$ python3 -q
>>> import numpy as np
>>> import numpy.linalg as la
>>> np.set_printoptions(precision=2, suppress=True, linewidth=160)
>>> rd = lambda a: np.round(a, 2) + 0
>>> M = np.loadtxt("test19.csv", delimiter=",")
>>> rd(M)
array([[ 0.72,  0.33,  0.18, -0.48,  0.18,  0.28],
       [ 0.33,  0.61, -0.21,  0.57, -0.21, -0.33],
       [ 0.18, -0.21,  0.89,  0.31, -0.11, -0.18],
       [-0.48,  0.57,  0.31,  0.17,  0.31,  0.48],
       [ 0.18, -0.21, -0.11,  0.31,  0.89, -0.18],
       [ 0.28, -0.33, -0.18,  0.48, -0.18,  0.72]])
>>> vec = np.array([3, 1, 0, 3, 3, 3])
>>> rd(la.norm(vec)), rd(la.norm(M @ vec))
(np.float64(6.08), np.float64(6.08))
>>> rd(la.inv(M))
array([[ 0.72,  0.33,  0.18, -0.48,  0.18,  0.28],
       [ 0.33,  0.61, -0.21,  0.57, -0.21, -0.33],
       [ 0.18, -0.21,  0.89,  0.31, -0.11, -0.18],
       [-0.48,  0.57,  0.31,  0.17,  0.31,  0.48],
       [ 0.18, -0.21, -0.11,  0.31,  0.89, -0.18],
       [ 0.28, -0.33, -0.18,  0.48, -0.18,  0.72]])
>>> rd(M.T @ (M @ vec))
array([3., 1., 0., 3., 3., 3.])
>>> [p for p in range(1, 25) if np.allclose(la.matrix_power(M, p), np.eye(6))]
[2, 4, 6, 8, 10, 12, 14, 16, 18, 20, 22, 24]
>>> rd(np.sort(np.abs(np.degrees(np.angle(la.eigvals(M))))))
array([  0.,   0.,   0.,   0.,   0., 180.])
>>> rd(la.pinv(M))
array([[ 0.72,  0.33,  0.18, -0.48,  0.18,  0.28],
       [ 0.33,  0.61, -0.21,  0.57, -0.21, -0.33],
       [ 0.18, -0.21,  0.89,  0.31, -0.11, -0.18],
       [-0.48,  0.57,  0.31,  0.17,  0.31,  0.48],
       [ 0.18, -0.21, -0.11,  0.31,  0.89, -0.18],
       [ 0.28, -0.33, -0.18,  0.48, -0.18,  0.72]])
>>> rd(M.T @ M)
array([[1., 0., 0., 0., 0., 0.],
       [0., 1., 0., 0., 0., 0.],
       [0., 0., 1., 0., 0., 0.],
       [0., 0., 0., 1., 0., 0.],
       [0., 0., 0., 0., 1., 0.],
       [0., 0., 0., 0., 0., 1.]])
>>> rd(la.norm(M, axis=0))
array([1., 1., 1., 1., 1., 1.])
>>> rd(la.svd(M, compute_uv=False))
array([1., 1., 1., 1., 1., 1.])
>>> m1 = np.load("m.npy")
>>> m1
array([[3, 7, 4, 3, 7, 7, 5, 0, 1],
       [2, 7, 1, 8, 6, 6, 5, 8, 9],
       [5, 7, 6, 0, 6, 0, 1, 6, 1],
       [5, 3, 3, 9, 2, 4, 3, 5, 1],
       [9, 2, 7, 4, 9, 6, 9, 7, 4],
       [3, 1, 3, 0, 7, 5, 1, 4, 3],
       [3, 1, 2, 8, 0, 9, 5, 8, 6],
       [2, 6, 2, 6, 9, 9, 3, 8, 3],
       [6, 9, 8, 8, 5, 5, 6, 4, 5]])
>>> rng = np.random.default_rng(246)
>>> out = m1 + rng.integers(-2, 3, (9, 1)) @ rng.integers(-2, 3, (1, 9))
>>> out
array([[ 4,  7,  3,  1,  9,  6,  7,  0, -1],
       [ 1,  7,  2, 10,  4,  7,  3,  8, 11],
       [ 5,  7,  6,  0,  6,  0,  1,  6,  1],
       [ 4,  3,  4, 11,  0,  5,  1,  5,  3],
       [11,  2,  5,  0, 13,  4, 13,  7,  0],
       [ 4,  1,  2, -2,  9,  4,  3,  4,  1],
       [ 3,  1,  2,  8,  0,  9,  5,  8,  6],
       [ 3,  6,  1,  4, 11,  8,  5,  8,  1],
       [ 6,  9,  8,  8,  5,  5,  6,  4,  5]])
>>> la.matrix_rank(out - m1, tol=1e-8)
np.int64(1)
>>> out - m1
array([[ 1,  0, -1, -2,  2, -1,  2,  0, -2],
       [-1,  0,  1,  2, -2,  1, -2,  0,  2],
       [ 0,  0,  0,  0,  0,  0,  0,  0,  0],
       [-1,  0,  1,  2, -2,  1, -2,  0,  2],
       [ 2,  0, -2, -4,  4, -2,  4,  0, -4],
       [ 1,  0, -1, -2,  2, -1,  2,  0, -2],
       [ 0,  0,  0,  0,  0,  0,  0,  0,  0],
       [ 1,  0, -1, -2,  2, -1,  2,  0, -2],
       [ 0,  0,  0,  0,  0,  0,  0,  0,  0]])
>>> np.abs(out - m1).sum(axis=1)
array([11, 11,  0, 11, 22, 11,  0, 11,  0])
>>> Q, vecs = la.qr(out[:, :1])[0], la.qr(out[:, 1:])[0]
>>> sigma = la.svd(Q.T @ vecs, compute_uv=False)
>>> rd(sigma)
array([1.])
>>> (sigma > 0.9).sum()
np.int64(1)
>>> rd(np.degrees(np.arccos(sigma.clip(0, 1))))
array([2.93])
>>> vec = np.array([1, 0, 0, 2, 3, 3, 3, 3, 1])
>>> target = m1 @ vec
>>> target
array([ 67, 102,  45,  66, 114,  57,  91, 104,  87])
>>> rd(la.solve(m1, target))
array([1., 0., 0., 2., 3., 3., 3., 3., 1.])
>>> rd(la.solve(m1.T, m1[0]))
array([1., 0., 0., 0., 0., 0., 0., 0., 0.])
>>> rd(la.solve(m1, target + m1[:, 0]))
array([2., 0., 0., 2., 3., 3., 3., 3., 1.])
>>> rd(la.solve(m1, 4 * target))
array([ 4.,  0.,  0.,  8., 12., 12., 12., 12.,  4.])
>>> blk = np.stack([m1, 3 * m1, m1[::-1]])
>>> np.einsum("bij,cij->bc", blk, blk)
array([[ 2442,  7326,  1877],
       [ 7326, 21978,  5631],
       [ 1877,  5631,  2442]])
>>> (blk @ m1.T).shape
(3, 9, 9)
>>> la.matrix_rank(blk)
array([9, 9, 9])
>>> blk.sum(axis=0)
array([[18, 37, 24, 20, 33, 33, 26,  4,  9],
       [10, 34,  6, 38, 33, 33, 23, 40, 39],
       [23, 29, 26,  8, 24,  9,  9, 32, 10],
       [23, 13, 15, 36, 15, 21, 13, 24,  7],
       [45, 10, 35, 20, 45, 30, 45, 35, 20],
       [17,  7, 15,  9, 30, 24,  7, 21, 13],
       [17, 11, 14, 32,  6, 36, 21, 38, 25],
       [10, 31,  9, 32, 42, 42, 17, 40, 21],
       [27, 43, 36, 35, 27, 27, 29, 16, 21]])
>>> la.matrix_rank(blk.reshape(3, -1))
np.int64(2)
>>> rd(la.norm(blk, axis=(1, 2)))
array([ 49.42, 148.25,  49.42])
>>> vec = np.array([0, 2, 3, 1, 3, 1])
>>> target = M @ vec
>>> rd(target)
array([ 1.52,  0.21,  2.03,  3.62,  2.03, -0.52])
>>> rd(la.solve(M, M[:, 2]))
array([0., 0., 1., 0., 0., 0.])
>>> rd(la.solve(M, target))
array([0., 2., 3., 1., 3., 1.])
>>> A = np.load("out7.npy")
>>> A
array([[0.3, 0. , 2. , 2. , 1. , 2. , 2. , 0. ],
       [0. , 2.3, 2. , 0. , 2. , 3. , 3. , 2. ],
       [3. , 3. , 3.3, 1. , 0. , 1. , 2. , 3. ],
       [2. , 3. , 0. , 1.3, 1. , 2. , 1. , 0. ],
       [3. , 2. , 3. , 2. , 3.3, 0. , 3. , 2. ],
       [1. , 3. , 1. , 0. , 0. , 3.3, 3. , 3. ],
       [2. , 3. , 3. , 1. , 0. , 3. , 0.3, 2. ],
       [0. , 0. , 2. , 2. , 1. , 2. , 2. , 0.3]])
>>> vec = np.array([-2, -3, 3, 2, -3, -2, 0, 2])
>>> h1 = np.maximum(A @ vec, 0)
>>> np.flatnonzero(h1 > 1e-9)
array([0, 2, 7])
>>> A * (h1 > 1e-9)[:, None]
array([[0.3, 0. , 2. , 2. , 1. , 2. , 2. , 0. ],
       [0. , 0. , 0. , 0. , 0. , 0. , 0. , 0. ],
       [3. , 3. , 3.3, 1. , 0. , 1. , 2. , 3. ],
       [0. , 0. , 0. , 0. , 0. , 0. , 0. , 0. ],
       [0. , 0. , 0. , 0. , 0. , 0. , 0. , 0. ],
       [0. , 0. , 0. , 0. , 0. , 0. , 0. , 0. ],
       [0. , 0. , 0. , 0. , 0. , 0. , 0. , 0. ],
       [0. , 0. , 2. , 2. , 1. , 2. , 2. , 0.3]])
>>> m1[:, 9]
Traceback (most recent call last):
  File "<python-input-54>", line 1, in <module>
    m1[:, 9]
    ~~^^^^^^
IndexError: index 9 is out of bounds for axis 1 with size 9
>>> m1.sum(axis=1)
array([37, 52, 32, 35, 57, 27, 42, 48, 56])
>>> rd(m1.mean(axis=0))
array([4.22, 4.78, 4.  , 5.11, 5.67, 5.67, 4.22, 5.56, 3.67])
>>> la.rank(m1)
Traceback (most recent call last):
  File "<python-input-57>", line 1, in <module>
    la.rank(m1)
    ^^^^^^^
AttributeError: module 'numpy.linalg' has no attribute 'rank'
>>> np.diff(m1, axis=0)
array([[-1,  0, -3,  5, -1, -1,  0,  8,  8],
       [ 3,  0,  5, -8,  0, -6, -4, -2, -8],
       [ 0, -4, -3,  9, -4,  4,  2, -1,  0],
       [ 4, -1,  4, -5,  7,  2,  6,  2,  3],
       [-6, -1, -4, -4, -2, -1, -8, -3, -1],
       [ 0,  0, -1,  8, -7,  4,  4,  4,  3],
       [-1,  5,  0, -2,  9,  0, -2,  0, -3],
       [ 4,  3,  6,  2, -4, -4,  3, -4,  2]])
>>> m1.shape
(9, 9)
>>> m1 - m1[0]
array([[ 0,  0,  0,  0,  0,  0,  0,  0,  0],
       [-1,  0, -3,  5, -1, -1,  0,  8,  8],
       [ 2,  0,  2, -3, -1, -7, -4,  6,  0],
       [ 2, -4, -1,  6, -5, -3, -2,  5,  0],
       [ 6, -5,  3,  1,  2, -1,  4,  7,  3],
       [ 0, -6, -1, -3,  0, -2, -4,  4,  2],
       [ 0, -6, -2,  5, -7,  2,  0,  8,  5],
       [-1, -1, -2,  3,  2,  2, -2,  8,  2],
       [ 3,  2,  4,  5, -2, -2,  1,  4,  4]])
>>> vec = np.array([3, 3, 2, 0, 0, 3, 3, 1])
>>> target = A @ vec
>>> target
array([16.9, 30.9, 36.6, 24. , 32. , 35.9, 32.9, 16.3])
>>> rd(la.solve(A, -1 * target))
array([-3., -3., -2.,  0.,  0., -3., -3., -1.])
>>> rd(la.solve(A, target + A[:, 6]))
array([3., 3., 2., 0., 0., 3., 4., 1.])
>>> rd(la.norm(A) ** 2 / la.norm(A, 2) ** 2)
np.float64(1.31)
>>> rd(la.norm(A, axis=1))
array([4.13, 5.94, 6.62, 4.55, 7.06, 6.32, 6.01, 4.13])
>>> rd(la.norm(A, "nuc"))
np.float64(31.4)
>>> J = np.load("x.npy")
>>> J
array([[ 1, -1,  1, -1,  1, -1,  1, -1],
       [ 1, -1, -1,  1,  1, -1, -1,  1],
       [ 1,  1,  1,  1,  1,  1,  1,  1],
       [ 1,  1,  1,  1, -1, -1, -1, -1],
       [ 1,  1, -1, -1, -1, -1,  1,  1],
       [ 1,  1, -1, -1,  1,  1, -1, -1],
       [ 1, -1, -1,  1, -1,  1,  1, -1],
       [ 1, -1,  1, -1, -1,  1, -1,  1]])
>>> gram = m1.T @ m1
>>> gram
array([[202, 175, 189, 190, 223, 197, 186, 210, 130],
       [175, 279, 189, 228, 263, 228, 182, 223, 160],
       [189, 189, 192, 167, 218, 179, 170, 184, 117],
       [190, 228, 167, 334, 217, 295, 224, 281, 206],
       [223, 263, 218, 217, 361, 288, 222, 277, 178],
       [197, 228, 179, 295, 288, 349, 238, 294, 210],
       [186, 182, 170, 224, 222, 238, 212, 216, 162],
       [210, 223, 184, 281, 277, 294, 216, 334, 215],
       [130, 160, 117, 206, 178, 210, 162, 215, 179]])
>>> la.matrix_rank(gram)
np.int64(9)
>>> np.trace(gram), (m1 ** 2).sum()
(np.int64(2442), np.int64(2442))
>>> rd(la.eigvalsh(gram)[::-1])
array([1984.25,  180.31,   87.73,   81.96,   56.21,   31.87,   13.24,    5.74,    0.69])
>>> gram = J.T @ J
>>> gram
array([[8, 0, 0, 0, 0, 0, 0, 0],
       [0, 8, 0, 0, 0, 0, 0, 0],
       [0, 0, 8, 0, 0, 0, 0, 0],
       [0, 0, 0, 8, 0, 0, 0, 0],
       [0, 0, 0, 0, 8, 0, 0, 0],
       [0, 0, 0, 0, 0, 8, 0, 0],
       [0, 0, 0, 0, 0, 0, 8, 0],
       [0, 0, 0, 0, 0, 0, 0, 8]])
>>> la.matrix_rank(gram)
np.int64(8)
>>> Q, vecs = la.qr(J[:, :2])[0], la.qr(J[:, 2:])[0]
>>> sigma = la.svd(Q.T @ vecs, compute_uv=False)
>>> rd(sigma)
array([0., 0.])
>>> (sigma > 0.9).sum()
np.int64(0)
>>> out = J / np.sqrt((J ** 2).mean(axis=1, keepdims=True))
>>> la.matrix_rank(J - J.mean(axis=1, keepdims=True))
np.int64(7)
>>> la.matrix_rank(out) == la.matrix_rank(J)
np.True_
>>> rd(la.pinv(J))
array([[ 0.12,  0.12,  0.12,  0.12,  0.12,  0.12,  0.12,  0.12],
       [-0.12, -0.12,  0.12,  0.13,  0.12,  0.12, -0.13, -0.12],
       [ 0.12, -0.13,  0.12,  0.12, -0.12, -0.12, -0.12,  0.13],
       [-0.12,  0.13,  0.12,  0.12, -0.12, -0.13,  0.12, -0.12],
       [ 0.12,  0.12,  0.12, -0.12, -0.13,  0.12, -0.12, -0.12],
       [-0.12, -0.12,  0.12, -0.13, -0.12,  0.12,  0.13,  0.13],
       [ 0.12, -0.12,  0.12, -0.12,  0.12, -0.12,  0.13, -0.12],
       [-0.12,  0.12,  0.12, -0.13,  0.12, -0.12, -0.12,  0.13]])
>>> J[:, 4] @ J[:, 5]
np.int64(0)
>>> rd(la.norm(J, axis=0))
array([2.83, 2.83, 2.83, 2.83, 2.83, 2.83, 2.83, 2.83])
>>> J.T @ J
array([[8, 0, 0, 0, 0, 0, 0, 0],
       [0, 8, 0, 0, 0, 0, 0, 0],
       [0, 0, 8, 0, 0, 0, 0, 0],
       [0, 0, 0, 8, 0, 0, 0, 0],
       [0, 0, 0, 0, 8, 0, 0, 0],
       [0, 0, 0, 0, 0, 8, 0, 0],
       [0, 0, 0, 0, 0, 0, 8, 0],
       [0, 0, 0, 0, 0, 0, 0, 8]])
>>> arr = np.load("run17.npy")
>>> arr
array([[  3,   9,   8,   9,  -5,   9,  -7,   4,  -9,  -2],
       [  3,   2,   8,   8,  -8,   3,   0,  -8,   6,   2],
       [  2,  -2, -34,   5,   9,   1,   9,  -5,  -9,   8],
       [ -6,   0,  -7,  40,   3,  -5,   9,   7,  -6,  -8],
       [  7,  -6,   5,  -9, -17,  -3,  -9,   8,  -9,  -6],
       [ -1,   9,   7,  -7,   9,  12,   8,   2,   8,  -8],
       [  2,   7,  -2,  -2,  -4,   1, -22,   0,  -5,   0],
       [ -3,  -8,   4,   7,   8,   3,  -4, -46,   3,  -2],
       [ -1,  -3,   7,   8,   3,   2,  -9,  -8, -21,   2],
       [  7,  -9,  -3,  -1,  -6,   8,  -3,   0,   4,  27]])
>>> Uu, sigma, VT = la.svd(arr)
>>> np.argmax(sigma[:-1] / (sigma[1:] + 1e-6)) + 1
np.int64(9)
>>> out = Uu[:, :9] @ np.diag(sigma[:9]) @ VT[:9]
>>> rd(la.norm(arr - out) / la.norm(arr))
np.float64(0.0)
>>> rd(la.norm(arr - out, 2)), rd(sigma[9])
(np.float64(0.39), np.float64(0.39))
>>> la.matrix_rank(arr, rtol=0.05)
np.int64(9)
>>> th = np.deg2rad(60)
>>> W0 = np.eye(3)
>>> W0[np.ix_([2, 0], [2, 0])] = [[np.cos(th), -np.sin(th)], [np.sin(th), np.cos(th)]]
>>> rd(W0)
array([[ 0.5 ,  0.  ,  0.87],
       [ 0.  ,  1.  ,  0.  ],
       [-0.87,  0.  ,  0.5 ]])
>>> out = W0 / la.norm(W0, axis=1, keepdims=True)
>>> gram = out @ out.T
>>> rd(la.norm(out, axis=1))
array([1., 1., 1.])
>>> (gram - 2 * np.eye(3)).round(6).argmax(axis=1)
array([1, 0, 0])
>>> rd(gram)
array([[1., 0., 0.],
       [0., 1., 0.],
       [0., 0., 1.]])
>>> rd(gram[0])
array([1., 0., 0.])
>>> np.degrees(np.arccos(np.clip(gram[0, 2], -1, 1)))
np.float64(90.0)
>>> P = np.triu(np.array([[5, 5, 4], [4, 3, 3], [1, 3, 4]]), 1) + np.eye(3)
>>> out = P @ W0 @ la.inv(P)
>>> rd(out)
array([[ -2.96,  19.82, -44.74],
       [ -2.6 ,  13.99, -30.08],
       [ -0.87,   4.33,  -9.03]])
>>> la.matrix_rank(out)
np.int64(3)
>>> rd(P @ W0 - W0 @ P)
array([[-3.46,  2.5 ,  0.  ],
       [-2.6 ,  0.  , -1.5 ],
       [ 0.  ,  4.33,  3.46]])
>>> rd(np.trace(out)), np.trace(W0)
(np.float64(2.0), np.float64(2.0))
>>> rd(np.poly(out))
array([ 1., -2.,  2., -1.])
>>> rd(la.det(out))
np.float64(1.0)
>>> vec = np.array([0, 8, 7, 5, 4, 3, 7, 4, 3, 6])
>>> target = arr @ vec
>>> c, lr = np.zeros(10), 1 / la.norm(arr, 2) ** 2
>>> for i in range(150):
...     c -= lr * arr.T @ (arr @ c - target)
...     if i % 50 == 0: print(i, round(la.norm(arr @ c - target), 2))
... 
0 284.19
50 18.75
100 10.71
>>> rd(la.cond(arr))
np.float64(136.17)
>>> rd(c)
array([-1.57,  7.27,  6.66,  4.92,  3.49,  4.05,  6.72,  4.18,  3.13,  5.72])
